% ipython --no-banner

In [1]: import numpy as np

In [2]: np.set_printoptions(suppress=True, linewidth=200)

In [3]: rd = lambda a: np.round(a, 3) + 0

In [4]: mat = np.loadtxt("test8.csv", delimiter=",")

In [5]: mat
Out[5]: 
array([[-0.18 , -1.447,  2.622],
       [-2.786, -0.624, -0.922],
       [ 0.91 ,  2.578, -1.236],
       [-1.432,  2.595,  0.464],
       [-1.642, -2.069, -1.422],
       [-2.514, -1.301, -0.993],
       [-0.644, -0.462,  2.894],
       [-0.58 ,  2.818,  0.849],
       [ 2.67 , -0.131,  1.361],
       [ 2.972,  0.066,  0.401],
       [ 0.301, -0.02 ,  2.985],
       [ 2.374,  0.85 , -1.626],
       [-2.392,  1.573,  0.896],
       [-0.812,  1.516, -2.458],
       [-2.227, -1.54 ,  1.292],
       [-0.746, -2.733,  0.987],
       [ 1.952, -2.153,  0.746],
       [-0.684, -2.919,  0.117]])

In [6]: G = np.cov(mat, rowvar=False)

In [7]: rd(np.median(mat, axis=0))
Out[7]: array([-0.664, -0.296,  0.605])

In [8]: np.argsort(-mat.std(axis=0).round(6), kind="stable")
Out[8]: array([1, 0, 2])

In [9]: arr = np.load("arr.npy")

In [10]: arr
Out[10]: 
array([[0, 2, 1, 2],
       [0, 0, 2, 2],
       [0, 0, 0, 2],
       [0, 0, 0, 0]])

In [11]: rng = np.random.default_rng(20)

In [12]: M2 = arr + rng.integers(-2, 3, (4, 3)) @ rng.integers(-2, 3, (3, 4))

In [13]: M2
Out[13]: 
array([[-6, -4,  1,  7],
       [ 4,  0,  6,  4],
       [ 2,  1, -1,  1],
       [-2, -3, -2,  2]])

In [14]: M2 - arr
Out[14]: 
array([[-6, -6,  0,  5],
       [ 4,  0,  4,  2],
       [ 2,  1, -1, -1],
       [-2, -3, -2,  2]])

In [15]: left, sv, vt = np.linalg.svd(arr)

In [16]: V = vt[:(sv > 1e-8).sum()]

In [17]: vec = arr[0] + 2 * arr[3] + rng.integers(2) * np.eye(4)[3]

In [18]: vec
Out[18]: array([0., 2., 1., 3.])

In [19]: rd(V.T @ V)
Out[19]: 
array([[0., 0., 0., 0.],
       [0., 1., 0., 0.],
       [0., 0., 1., 0.],
       [0., 0., 0., 1.]])

In [20]: np.linalg.matrix_rank(np.vstack([arr, vec]))
Out[20]: np.int64(3)

In [21]: np.allclose(V.T @ V @ vec, vec)
Out[21]: True

In [22]: rd(np.linalg.norm(vec - V.T @ V @ vec))
Out[22]: np.float64(0.0)

In [23]: np.prod(np.diag(arr)), rd(np.linalg.det(arr))
Out[23]: (np.int64(0), np.float64(0.0))

In [24]: arr @ arr
Out[24]: 
array([[0, 0, 4, 6],
       [0, 0, 0, 4],
       [0, 0, 0, 0],
       [0, 0, 0, 0]])

In [25]: [int(np.linalg.matrix_rank(np.linalg.matrix_power(arr, p))) for p in range(1, 5)]
Out[25]: [3, 2, 1, 0]

In [26]: rd(np.sort(np.linalg.eigvals(arr)))
Out[26]: array([0., 0., 0., 0.])

In [27]: E = np.loadtxt("data.csv", delimiter=",")

In [28]: E
Out[28]: 
array([[ 0.,  0., -1., -2.],
       [ 0.,  0., -3.,  2.],
       [-1., -3.,  0.,  0.],
       [-2.,  2.,  0.,  0.]])

In [29]: # equal to its transpose

In [30]: def softmax(z):
    ...:     e = np.exp(z - z.max(axis=-1, keepdims=True))
    ...:     return e / e.sum(axis=-1, keepdims=True)
    ...: 

In [31]: rd(softmax(E[1]))
Out[31]: array([0.106, 0.106, 0.005, 0.783])

In [32]: rd(softmax(10 * E[1]))
Out[32]: array([0., 0., 0., 1.])

In [33]: rd(softmax(E).sum(axis=1))
Out[33]: array([1., 1., 1., 1.])

In [34]: att = E @ E.T / np.sqrt(4)

In [35]: softmax(att).round(6).argmax(axis=1)
Out[35]: array([0, 1, 2, 3])

In [36]: rd(softmax(att + np.triu(np.full(att.shape, -np.inf), 1)))
Out[36]: 
array([[1.   , 0.   , 0.   , 0.   ],
       [0.001, 0.999, 0.   , 0.   ],
       [0.007, 0.007, 0.987, 0.   ],
       [0.018, 0.018, 0.002, 0.962]])

In [37]: M2 = E / np.linalg.norm(E, axis=1, keepdims=True)

In [38]: G = M2 @ M2.T

In [39]: rd(G)
Out[39]: 
array([[ 1.   , -0.124,  0.   ,  0.   ],
       [-0.124,  1.   ,  0.   ,  0.   ],
       [ 0.   ,  0.   ,  1.   , -0.447],
       [ 0.   ,  0.   , -0.447,  1.   ]])

In [40]: (G - 2 * np.eye(4)).round(6).argmax(axis=1)
Out[40]: array([2, 2, 0, 0])

In [41]: np.argwhere(np.triu(np.abs(G) > 0.95, 1))
Out[41]: array([], shape=(0, 2), dtype=int64)

In [42]: rd(np.linalg.norm(M2, axis=1))
Out[42]: array([1., 1., 1., 1.])

In [43]: (np.abs(G) > 0.9).astype(int)
Out[43]: 
array([[1, 0, 0, 0],
       [0, 1, 0, 0],
       [0, 0, 1, 0],
       [0, 0, 0, 1]])

In [44]: feats = np.load("mat.npy")

In [45]: feats
Out[45]: 
array([[ 0.4  ,  5.046, 13.083],
       [ 3.297,  6.053,  8.801],
       [ 9.403,  2.339,  4.445],
       [ 1.831,  8.639,  8.492],
       [ 5.774,  4.643,  6.957],
       [ 6.293,  5.659,  5.521],
       [ 4.473,  3.399,  9.513],
       [ 3.94 ,  4.147,  9.554],
       [ 6.471,  4.496,  6.238],
       [ 7.745,  5.597,  3.828],
       [ 4.548,  6.216,  7.17 ],
       [ 7.723,  1.597,  7.054],
       [-0.245,  6.29 , 12.861],
       [ 3.692,  6.354,  8.086],
       [ 3.279,  7.323,  7.806],
       [ 4.495,  7.416,  6.273],
       [ 7.07 ,  3.445,  6.36 ],
       [ 6.76 ,  4.67 ,  5.753],
       [ 8.48 ,  2.346,  5.547],
       [ 3.659,  4.464,  9.637],
       [ 2.011,  4.007, 11.981],
       [ 7.427,  2.786,  6.458],
       [ 5.285,  6.078,  6.396],
       [ 4.997,  5.206,  7.439],
       [ 2.919,  5.678,  9.555],
       [ 9.163,  5.381,  2.3  ]])

In [46]: G = np.cov(feats, rowvar=False)

In [47]: rd(np.polyfit(feats[:, 2], feats[:, 0], 1))
Out[47]: array([-0.892, 11.798])

In [48]: np.argwhere(np.triu(np.abs(np.corrcoef(feats.T)) > 0.8, 1))
Out[48]: array([[0, 2]])

In [49]: G.shape
Out[49]: (3, 3)

In [50]: np.argsort(-feats.std(axis=0).round(6), kind="stable")
Out[50]: array([2, 0, 1])
